$ python -q
>>> import numpy as np
>>> np.set_printoptions(precision=2, suppress=True, linewidth=200)
>>> def rd(a):
...     return np.round(a, 2) + 0
... 
>>> M = np.load("layer18.npy")
>>> M
array([[-0.2, -0.4],
       [-0.4, -0.8]])
>>> [round(float(x), 2) for x in np.linalg.svd(M, compute_uv=False)[:3]]
[1.0, 0.0]
>>> W0 = np.loadtxt("m.csv", delimiter=",")
>>> W0
array([[0., 1., 0., 0., 0.],
       [1., 0., 0., 1., 1.],
       [0., 0., 0., 1., 1.],
       [0., 1., 1., 0., 1.],
       [0., 1., 1., 1., 0.]])
>>> q = W0.astype(float).copy()
>>> for j in range(5):
...     q[:, j] -= q[:, :j] @ (q[:, :j].T @ q[:, j])
...     q[:, j] /= np.linalg.norm(q[:, j])
... 
>>> rd(q)
array([[ 0.  ,  0.58, -0.82,  0.  ,  0.  ],
       [ 1.  ,  0.  ,  0.  ,  0.  ,  0.  ],
       [ 0.  ,  0.  ,  0.  ,  0.82,  0.58],
       [ 0.  ,  0.58,  0.41, -0.41,  0.58],
       [ 0.  ,  0.58,  0.41,  0.41, -0.58]])
>>> rd(q.T @ q)
array([[1., 0., 0., 0., 0.],
       [0., 1., 0., 0., 0.],
       [0., 0., 1., 0., 0.],
       [0., 0., 0., 1., 0.],
       [0., 0., 0., 0., 1.]])
>>> x = np.array([5, 3, -3, -4, -3])
>>> a = np.maximum(W0 @ x, 0)
>>> W0.T @ a
array([0., 3., 0., 0., 0.])
>>> W0 * (a > 1e-9)[:, None]
array([[0., 1., 0., 0., 0.],
       [0., 0., 0., 0., 0.],
       [0., 0., 0., 0., 0.],
       [0., 0., 0., 0., 0.],
       [0., 0., 0., 0., 0.]])
>>> a
array([3., 0., 0., 0., 0.])
>>> q, r_ = np.linalg.qr(W0)
>>> rd(np.trace(q @ q.T))
np.float64(5.0)
>>> rd(q.T @ q)
array([[1., 0., 0., 0., 0.],
       [0., 1., 0., 0., 0.],
       [0., 0., 1., 0., 0.],
       [0., 0., 0., 1., 0.],
       [0., 0., 0., 0., 1.]])
>>> abs(r_[0, 0]), rd(np.linalg.norm(W0[:, 0]))
(np.float64(1.0), np.float64(1.0))
>>> np.allclose(r_.T @ r_, W0.T @ W0)
True
>>> q.shape, r_.shape
((5, 5), (5, 5))
>>> rd(q)
array([[ 0.  ,  0.58,  0.82,  0.  ,  0.  ],
       [-1.  ,  0.  ,  0.  ,  0.  ,  0.  ],
       [ 0.  ,  0.  ,  0.  ,  0.82, -0.58],
       [ 0.  ,  0.58, -0.41, -0.41, -0.58],
       [ 0.  ,  0.58, -0.41,  0.41,  0.58]])
>>> rd(q @ r_)
array([[0., 1., 0., 0., 0.],
       [1., 0., 0., 1., 1.],
       [0., 0., 0., 1., 1.],
       [0., 1., 1., 0., 1.],
       [0., 1., 1., 1., 0.]])
>>> out = np.array([[3, 1, 1, 2, 1, 0],
...     [1, 2, 2, 3, 0, 0],
...     [3, 0, 2, 0, 3, 1],
...     [2, 1, 3, 1, 1, 1],
...     [3, 2, 3, 1, 2, 0],
...     [2, 1, 3, 1, 0, 0]])
>>> mat = np.triu(out, 1)
>>> mat
array([[0, 1, 1, 2, 1, 0],
       [0, 0, 2, 3, 0, 0],
       [0, 0, 0, 0, 3, 1],
       [0, 0, 0, 0, 1, 1],
       [0, 0, 0, 0, 0, 0],
       [0, 0, 0, 0, 0, 0]])
>>> np.abs(np.diag(np.linalg.qr(mat)[1])) > 1e-9
array([False, False, False, False, False, False])
>>> rd(mat @ np.linalg.pinv(mat) @ mat)
array([[0., 1., 1., 2., 1., 0.],
       [0., 0., 2., 3., 0., 0.],
       [0., 0., 0., 0., 3., 1.],
       [0., 0., 0., 0., 1., 1.],
       [0., 0., 0., 0., 0., 0.],
       [0., 0., 0., 0., 0., 0.]])
>>> np.trace(mat)
np.int64(0)
>>> (mat + mat.T) / 2
array([[0. , 0.5, 0.5, 1. , 0.5, 0. ],
       [0.5, 0. , 1. , 1.5, 0. , 0. ],
       [0.5, 1. , 0. , 0. , 1.5, 0.5],
       [1. , 1.5, 0. , 0. , 0.5, 0.5],
       [0.5, 0. , 1.5, 0.5, 0. , 0. ],
       [0. , 0. , 0.5, 0.5, 0. , 0. ]])
>>> rd(np.abs(np.linalg.eigvals(mat)).max())
np.float64(0.0)
>>> np.allclose(mat, mat.T)
False
>>> np.linalg.matrix_power(mat, 2)
array([[0, 0, 2, 3, 5, 3],
       [0, 0, 0, 0, 9, 5],
       [0, 0, 0, 0, 0, 0],
       [0, 0, 0, 0, 0, 0],
       [0, 0, 0, 0, 0, 0],
       [0, 0, 0, 0, 0, 0]])
>>> x = np.array([-6, -9, 1, 7, -9, 2])
>>> a = np.maximum(mat @ x, 0)
>>> mat.T @ a
array([ 0,  0, 46, 69,  0,  0])
>>> rd(np.tanh(mat @ x))
array([-1.,  1., -1., -1.,  0.,  0.])
>>> np.maximum(mat @ x, 0) - np.maximum(-mat @ x, 0)
array([ -3,  23, -25,  -7,   0,   0])
>>> Uu, s, vt = np.linalg.svd(mat)
>>> np.argmax(s[:-1] / (s[1:] + 1e-6)) + 1
np.int64(4)
>>> out = Uu[:, :4] @ np.diag(s[:4]) @ vt[:4]
>>> rd(out)
array([[0., 1., 1., 2., 1., 0.],
       [0., 0., 2., 3., 0., 0.],
       [0., 0., 0., 0., 3., 1.],
       [0., 0., 0., 0., 1., 1.],
       [0., 0., 0., 0., 0., 0.],
       [0., 0., 0., 0., 0., 0.]])
>>> np.linalg.matrix_rank(mat, rtol=0.05)
np.int64(4)
>>> np.linalg.matrix_rank(out)
np.int64(4)
>>> np.prod(np.diag(mat)), rd(np.linalg.det(mat))
(np.int64(0), np.float64(0.0))
>>> np.linalg.matrix_rank(mat - mat[0, 0] * np.eye(6))
np.int64(4)
>>> mat @ mat
array([[0, 0, 2, 3, 5, 3],
       [0, 0, 0, 0, 9, 5],
       [0, 0, 0, 0, 0, 0],
       [0, 0, 0, 0, 0, 0],
       [0, 0, 0, 0, 0, 0],
       [0, 0, 0, 0, 0, 0]])
